$ python -q
>>> import numpy as np
>>> import numpy.linalg as la
>>> np.set_printoptions(suppress=True, linewidth=100)
>>> X = np.load("mat.npy")
>>> X
array([[ 0.,  0.,  0., -3.],
       [ 0.,  0.,  2., -2.],
       [ 0.,  2.,  0.,  0.],
       [-3., -2.,  0.,  0.]])
>>> proj = np.triu(np.array([[2, 3, 1, 3], [0, 2, 3, 0], [3, 0, 0, 3], [0, 2, 3, 3]]), 1) + np.eye(4)
>>> A2 = proj @ X @ la.inv(proj)
>>> proj @ X - X @ proj
array([[-9., -4.,  6., -6.],
       [ 0.,  6.,  0., -6.],
       [-9., -6., -6.,  0.],
       [ 0.,  9.,  9.,  9.]])
>>> np.round(np.poly(A2), 2) + 0
array([  1.,   0., -17.,   0.,  36.])
>>> np.trace(A2), np.trace(X)
(np.float64(0.0), np.float64(0.0))
>>> np.round(la.det(A2), 2)
np.float64(36.0)
>>> la.matrix_rank(A2)
np.int64(4)
>>> A2
array([[ -9.,  23., -54., 180.],
       [  0.,   6., -16.,  46.],
       [ -9.,  23., -60., 207.],
       [ -3.,   7., -18.,  63.]])
>>> r0 = np.array([9, -2, -4])
>>> np.cross(A2[2, :3], A2[0, :3])
array([138.,  54.,   0.])
>>> np.correlate(A2[2], A2[0], "full")
array([ -1620.,   4626., -12249.,  41110., -12765.,   5301.,  -1863.])
>>> np.polyval(r0, A2[2])
array([   743.,   4711.,  32516., 385223.])
>>> K = np.array([[-1.0, 0.0, 0.0, 0.0],
...     [0.0, 3.0, 2.0, 3.0],
...     [0.0, 3.0, 1.0, 0.0],
...     [0.0, 1.0, 0.0, 1.0]])
>>> K
array([[-1.,  0.,  0.,  0.],
       [ 0.,  3.,  2.,  3.],
       [ 0.,  3.,  1.,  0.],
       [ 0.,  1.,  0.,  1.]])
>>> blk = np.stack([K, -3 * K, K[::-1]])
>>> la.matrix_rank(blk.reshape(3, -1))
np.int64(2)
>>> blk.shape
(3, 4, 4)
>>> la.matrix_rank(blk)
array([4, 4, 4])
>>> r0 = np.array([3, 9, 5, 9])
>>> A2 = K + np.outer(r0, np.eye(4)[3])
>>> A2
array([[-1.,  0.,  0.,  3.],
       [ 0.,  3.,  2., 12.],
       [ 0.,  3.,  1.,  5.],
       [ 0.,  1.,  0., 10.]])
>>> x = np.array([-2, 1, 0, 3])
>>> y = K @ x
>>> y
array([ 2., 12.,  3.,  4.])
>>> np.round(la.solve(K, K[:, 1]), 2) + 0
array([0., 1., 0., 0.])
>>> np.round(la.solve(K, y + K[:, 2]), 2)
array([-2.,  1.,  1.,  3.])
>>> np.round(la.solve(K, y), 2)
array([-2.,  1., -0.,  3.])
>>> J = np.load("data.npy")
>>> J.round(2)
array([[0.33, 0.33, 0.33],
       [0.33, 0.33, 0.33],
       [0.33, 0.33, 0.33]])
>>> A2 = J / np.sqrt((J ** 2).mean(axis=1, keepdims=True))
>>> np.round(la.norm(A2, axis=1), 2)
array([1.73, 1.73, 1.73])
>>> la.matrix_rank(A2) == la.matrix_rank(J)
np.True_
>>> la.matrix_rank(J - J.mean(axis=1, keepdims=True))
np.int64(0)
>>> J - J.mean(axis=1, keepdims=True)
array([[0., 0., 0.],
       [0., 0., 0.],
       [0., 0., 0.]])
>>> A2[0]
array([1., 1., 1.])
>>> U, sigma, Vt = la.svd(J)
>>> evecs = Vt[:(sigma > 1e-8).sum()]
>>> rng = np.random.default_rng(36)
>>> x = J[2] + -1 * J[0] + rng.integers(2) * np.eye(3)[2]
>>> x
array([0., 0., 0.])
>>> np.allclose(evecs.T @ evecs @ x, x)
True
>>> np.round(evecs.T @ evecs, 2)
array([[0.33, 0.33, 0.33],
       [0.33, 0.33, 0.33],
       [0.33, 0.33, 0.33]])
>>> round(float(la.norm(x - evecs.T @ evecs @ x)), 2)
0.0
>>> rank = la.matrix_rank(J)
>>> rank
np.int64(1)
>>> ns = la.svd(J)[2][rank:].T
>>> np.round(ns @ ns.T, 2)
array([[ 0.67, -0.33, -0.33],
       [-0.33,  0.67, -0.33],
       [-0.33, -0.33,  0.67]])
>>> [int(la.matrix_rank(J[:, :j + 1])) for j in range(3)]
[1, 1, 1]
>>> la.matrix_rank(J.T @ J), la.matrix_rank(J @ J.T)
(np.int64(1), np.int64(1))
>>> np.allclose(J @ ns, 0)
True
>>> [int(la.matrix_rank(np.delete(J, i, axis=0))) for i in range(3)]
[1, 1, 1]
>>> mat = np.load("a.npy")
>>> mat
array([[ 1, -1,  1, -1, -1,  1, -1,  1],
       [ 1, -1,  1, -1,  1, -1,  1, -1],
       [ 1, -1, -1,  1,  1, -1, -1,  1],
       [ 1,  1, -1, -1, -1, -1,  1,  1]])
>>> def softmax(z):
...     e = np.exp(z - z.max(axis=-1, keepdims=True))
...     return e / e.sum(axis=-1, keepdims=True)
... 
>>> np.round(softmax(10 * mat[0]), 2) + 0
array([0.25, 0.  , 0.25, 0.  , 0.  , 0.25, 0.  , 0.25])
>>> scores = mat @ mat.T / np.sqrt(8)
>>> np.round(softmax(scores)[0] @ mat, 2)
array([ 1. , -0.9,  0.8, -0.9, -0.8,  0.7, -0.8,  0.9])
>>> np.round(softmax(scores + np.triu(np.full(scores.shape, -np.inf), 1)), 2)
array([[1.  , 0.  , 0.  , 0.  ],
       [0.06, 0.94, 0.  , 0.  ],
       [0.05, 0.05, 0.89, 0.  ],
       [0.05, 0.05, 0.05, 0.85]])
>>> data = np.array([[0, 0, 1],
...     [1, 0, 0],
...     [0, 0, 1],
...     [0, 0, 3],
...     [1, 0, 0],
...     [4, 0, 0],
...     [7, 0, 0],
...     [1, 0, 0],
...     [0, 0, 3],
...     [7, 0, 0],
...     [1, 0, 0],
...     [1, 0, 0]])
>>> data
array([[0, 0, 1],
       [1, 0, 0],
       [0, 0, 1],
       [0, 0, 3],
       [1, 0, 0],
       [4, 0, 0],
       [7, 0, 0],
       [1, 0, 0],
       [0, 0, 3],
       [7, 0, 0],
       [1, 0, 0],
       [1, 0, 0]])
>>> np.round(data @ la.pinv(data) @ data, 2) + 0
array([[0., 0., 1.],
       [1., 0., 0.],
       [0., 0., 1.],
       [0., 0., 3.],
       [1., 0., 0.],
       [4., 0., 0.],
       [7., 0., 0.],
       [1., 0., 0.],
       [0., 0., 3.],
       [7., 0., 0.],
       [1., 0., 0.],
       [1., 0., 0.]])
>>> round(np.trace(la.pinv(data) @ data), 2)
np.float64(2.0)
>>> np.abs(np.diag(la.qr(data)[1])) > 1e-9
array([ True, False,  True])
>>> np.allclose(data[:-1].T @ la.lstsq(data[:-1].T, data[-1])[0], data[-1])
True
>>> np.unique(data.round(6), axis=0).shape
(5, 3)
>>> U, sigma, Vt = la.svd(data)
>>> evecs = Vt[:(sigma > 1e-8).sum()]
>>> x = data[3] + 2 * data[5] + rng.integers(2) * np.eye(3)[0]
>>> x
array([8., 0., 3.])
>>> np.allclose(evecs.T @ evecs @ x, x)
True
>>> evecs.T @ evecs
array([[1., 0., 0.],
       [0., 0., 0.],
       [0., 0., 1.]])
>>> np.diag(evecs.T @ evecs)
array([1., 0., 1.])
>>> A2 = np.array([[2, -7], [8, -4], [5, 6]])
>>> np.vstack([data, A2.T]).shape
(14, 3)
>>> la.matrix_rank(data @ A2)
np.int64(2)
>>> G = data.T @ data
>>> (data @ data.T).shape
(12, 12)
>>> np.round(la.svd(data, compute_uv=False) ** 2, 2)
array([119.,  20.,   0.])
>>> la.matrix_rank(G)
np.int64(2)
>>> round(float(la.norm(data, 2) / la.norm(data)), 2)
0.93
>>> [round(float(x), 2) for x in la.svd(data, compute_uv=False)[:3]]
[10.91, 4.47, 0.0]
>>> arr = np.array([[1.0, 3.0, 0.0, 0.0],
...     [3.0, 1.0, 3.0, 0.0],
...     [0.0, 3.0, 2.0, 3.0],
...     [0.0, 0.0, 3.0, 2.0]])
>>> np.round(la.det(arr), 2)
np.float64(22.0)
>>> np.allclose(arr @ arr.T, arr.T @ arr)
True
>>> np.trace(arr)
np.float64(6.0)
>>> lab = rng.permutation(4)
>>> lab
array([0, 1, 3, 2])
>>> A2 = arr[lab][:, lab]
>>> np.diag(A2)
array([1., 1., 2., 2.])
>>> round(float(la.det(A2)), 2), np.round(la.det(arr[lab]), 2)
(22.0, np.float64(-22.0))
>>> E = np.load("run15.npy")
>>> E
array([[ 2, -1,  1,  3],
       [ 3,  0,  2,  0],
       [-1,  2,  2, -1]])
>>> x = np.array([0, 2, 0, 0])
>>> E @ np.ones(4)
array([5., 5., 2.])
>>> E @ x
array([-2,  0,  4])
>>> E * x
array([[ 0, -2,  0,  0],
       [ 0,  0,  0,  0],
       [ 0,  4,  0,  0]])
>>> la.norm(E @ x) <= la.norm(E, 2) * la.norm(x) + 1e-9
np.True_
>>> G = E.T @ E
>>> (E @ E.T).shape
(3, 3)
>>> np.trace(G), (E ** 2).sum()
(np.int64(38), np.int64(38))
>>> np.round(la.svd(E, compute_uv=False) ** 2, 2)
array([22.86, 11.85,  3.28])
>>> la.matrix_rank(G)
np.int64(3)
>>> np.round(la.eigvalsh(G)[::-1], 2) + 0
array([22.86, 11.85,  3.28,  0.  ])
